$ python3 -q
>>> import numpy as np
>>> np.set_printoptions(precision=3, suppress=True, linewidth=160, floatmode="fixed")
>>> rnd = lambda a: np.round(a, 3) + 0
>>> mat = np.diag(np.array([0, 1, 0]))
>>> print(mat)
[[0 0 0]
 [0 1 0]
 [0 0 0]]
>>> # column 1 dominates
>>> proj = np.triu(np.array([[-2, 2, -1], [0, 1, 0], [-2, 1, -2]]), 1) + np.eye(3)
>>> A2 = proj @ mat @ np.linalg.inv(proj)
>>> print(proj @ mat - mat @ proj)
[[0.000 2.000 0.000]
 [0.000 0.000 0.000]
 [0.000 0.000 0.000]]
>>> print(np.linalg.matrix_rank(A2))
1
>>> print(np.poly(A2))
[ 1.000 -1.000  0.000  0.000]
>>> W0 = np.load("x.npy")
>>> print(W0)
[[0 2 3 0 0 3]
 [0 0 2 2 0 1]
 [0 0 0 2 2 3]
 [0 0 0 3 1 0]
 [0 0 0 0 1 3]
 [0 0 0 0 0 2]]
>>> # rank 5
>>> print(np.argsort(-np.linalg.norm(W0, axis=0).round(6), kind="stable")[:3])
[5 3 2]
>>> print([round(float(x), 3) for x in np.linalg.svd(W0, compute_uv=False)[:3]])
[6.67, 3.995, 3.2]
>>> rk = np.linalg.matrix_rank(W0)
>>> print(rk)
5
>>> null = np.linalg.svd(W0)[2][rk:].T
>>> print(null.shape)
(6, 1)
>>> print(np.allclose(W0 @ null, 0))
True
>>> print([int(np.linalg.matrix_rank(np.delete(W0, i, axis=0))) for i in range(6)])
[4, 4, 5, 5, 5, 5]
>>> print(null[:, 0] / null[np.abs(null[:, 0]).round(6).argmax(), 0])
[1.000 0.000 0.000 0.000 0.000 0.000]
>>> print(null @ null.T)
[[1.000 0.000 0.000 0.000 0.000 0.000]
 [0.000 0.000 0.000 0.000 0.000 0.000]
 [0.000 0.000 0.000 0.000 0.000 0.000]
 [0.000 0.000 0.000 0.000 0.000 0.000]
 [0.000 0.000 0.000 0.000 0.000 0.000]
 [0.000 0.000 0.000 0.000 0.000 0.000]]
>>> print(np.linalg.matrix_rank(W0.T @ W0), np.linalg.matrix_rank(W0 @ W0.T))
5 5
>>> print([int(np.linalg.matrix_rank(W0[:, :j + 1])) for j in range(6)])
[0, 1, 2, 3, 4, 5]
>>> print(np.abs(np.diag(np.linalg.qr(W0)[1])) > 1e-9)
[False False False  True  True  True]
>>> try:
...     np.linalg.inv(W0)
... except np.linalg.LinAlgError as e:
...     print("failed:", e)
... 
failed: Singular matrix
>>> print(rnd(W0 @ np.linalg.pinv(W0) @ W0))
[[0.000 2.000 3.000 0.000 0.000 3.000]
 [0.000 0.000 2.000 2.000 0.000 1.000]
 [0.000 0.000 0.000 2.000 2.000 3.000]
 [0.000 0.000 0.000 3.000 1.000 0.000]
 [0.000 0.000 0.000 0.000 1.000 3.000]
 [0.000 0.000 0.000 0.000 0.000 2.000]]
>>> A = np.load("out16.npy")
>>> print(A)
[[ 2.047  2.029  2.009  0.951 -0.035]
 [ 2.020  2.060  1.994  0.999  0.008]
 [ 1.998  2.089  2.010  0.910  0.046]
 [ 2.016  1.988  2.015  0.964  0.029]
 [ 2.020  1.932  1.947  0.915  0.100]
 [ 1.942  2.055  2.027  1.044 -0.088]
 [ 0.970  0.060  1.001  0.940  0.021]
 [ 1.006 -0.026  1.073  0.964  0.033]
 [ 0.986  0.088  0.978  1.058 -0.003]
 [ 1.001 -0.020  1.025  1.019  0.036]
 [ 1.103 -0.099  1.001  0.906  0.039]
 [ 0.904 -0.034  1.005  0.988  0.018]
 [ 1.034  0.966 -0.018 -0.034  1.976]
 [ 0.984  0.959 -0.077 -0.062  2.080]
 [ 0.896  0.984 -0.038  0.003  1.976]
 [ 1.084  0.978 -0.072 -0.018  2.004]
 [ 0.977  1.035 -0.024 -0.060  1.983]
 [ 0.998  0.948 -0.021 -0.040  1.920]]
>>> rng = np.random.default_rng(45)
>>> z = rng.permutation(5)
>>> A2 = A[:, z] * rng.choice([-1, 1], 5)
>>> print(A2)
[[ 2.009  2.047  2.029  0.951 -0.035]
 [ 1.994  2.020  2.060  0.999  0.008]
 [ 2.010  1.998  2.089  0.910  0.046]
 [ 2.015  2.016  1.988  0.964  0.029]
 [ 1.947  2.020  1.932  0.915  0.100]
 [ 2.027  1.942  2.055  1.044 -0.088]
 [ 1.001  0.970  0.060  0.940  0.021]
 [ 1.073  1.006 -0.026  0.964  0.033]
 [ 0.978  0.986  0.088  1.058 -0.003]
 [ 1.025  1.001 -0.020  1.019  0.036]
 [ 1.001  1.103 -0.099  0.906  0.039]
 [ 1.005  0.904 -0.034  0.988  0.018]
 [-0.018  1.034  0.966 -0.034  1.976]
 [-0.077  0.984  0.959 -0.062  2.080]
 [-0.038  0.896  0.984  0.003  1.976]
 [-0.072  1.084  0.978 -0.018  2.004]
 [-0.024  0.977  1.035 -0.060  1.983]
 [-0.021  0.998  0.948 -0.040  1.920]]
>>> Uu, _, vt = np.linalg.svd(A.T @ A2)
>>> print(rnd(Uu @ vt))
[[0.000 1.000 0.000 0.000 0.000]
 [0.000 0.000 1.000 0.000 0.000]
 [1.000 0.000 0.000 0.000 0.000]
 [0.000 0.000 0.000 1.000 0.000]
 [0.000 0.000 0.000 0.000 1.000]]
>>> E = np.array([[20, 5, 4],
...     [-5, 5, -1],
...     [-5, 7, -1],
...     [25, -9, 5],
...     [20, -1, 4],
...     [5, 2, 1]])
>>> # rank 2
>>> u, g = E[0], E[4]
>>> print(u @ g)
411
>>> print(u @ u)
441
>>> p = (u @ g) / (u @ u) * u
>>> print(rnd((g - p) @ u))
0.0
>>> print(np.outer(u, g))
[[400 -20  80]
 [100  -5  20]
 [ 80  -4  16]]
